>>> import numpy as np
>>> from numpy import linalg as LA
>>> np.set_printoptions(suppress=True, linewidth=200)
>>> feats = np.loadtxt("data.csv", delimiter=",")
>>> feats.round(2)
array([[ 1.41,  1.46, -0.18, -1.76, -1.31, -0.19],
       [ 0.7 ,  0.38, -2.69,  0.43,  0.95,  0.24],
       [-1.41,  0.65, -0.87,  1.  , -1.84, -1.2 ],
       [ 1.93, -0.07,  0.63,  1.54,  0.07, -1.58],
       [-0.18,  2.31,  0.75,  1.21,  0.48,  1.18],
       [-0.88,  0.99,  0.18, -0.94,  1.66, -1.89]])
>>> x = np.array([-3, 1, 2, -2, -1, 3])
>>> np.round(np.einsum("ij,j->i", feats, x), 2)
array([  1.15,  -8.2 ,  -0.64, -12.5 ,   4.96,  -1.48])
>>> A2 = LA.inv(feats)
>>> round(LA.slogdet(feats)[0], 2)
np.float64(-1.0)
>>> np.round(feats @ A2, 2) + 0
array([[1., 0., 0., 0., 0., 0.],
       [0., 1., 0., 0., 0., 0.],
       [0., 0., 1., 0., 0., 0.],
       [0., 0., 0., 1., 0., 0.],
       [0., 0., 0., 0., 1., 0.],
       [0., 0., 0., 0., 0., 1.]])
>>> np.round(LA.det(feats) * LA.det(A2), 2)
np.float64(1.0)
>>> (np.abs(A2) > 1e-9).astype(int)
array([[1, 1, 1, 1, 1, 1],
       [1, 1, 1, 1, 1, 1],
       [1, 1, 1, 1, 1, 1],
       [1, 1, 1, 1, 1, 1],
       [1, 1, 1, 1, 1, 1],
       [1, 1, 1, 1, 1, 1]])
>>> np.allclose(A2, feats.T)
False
>>> round(float(LA.cond(feats)), 2)
1.0
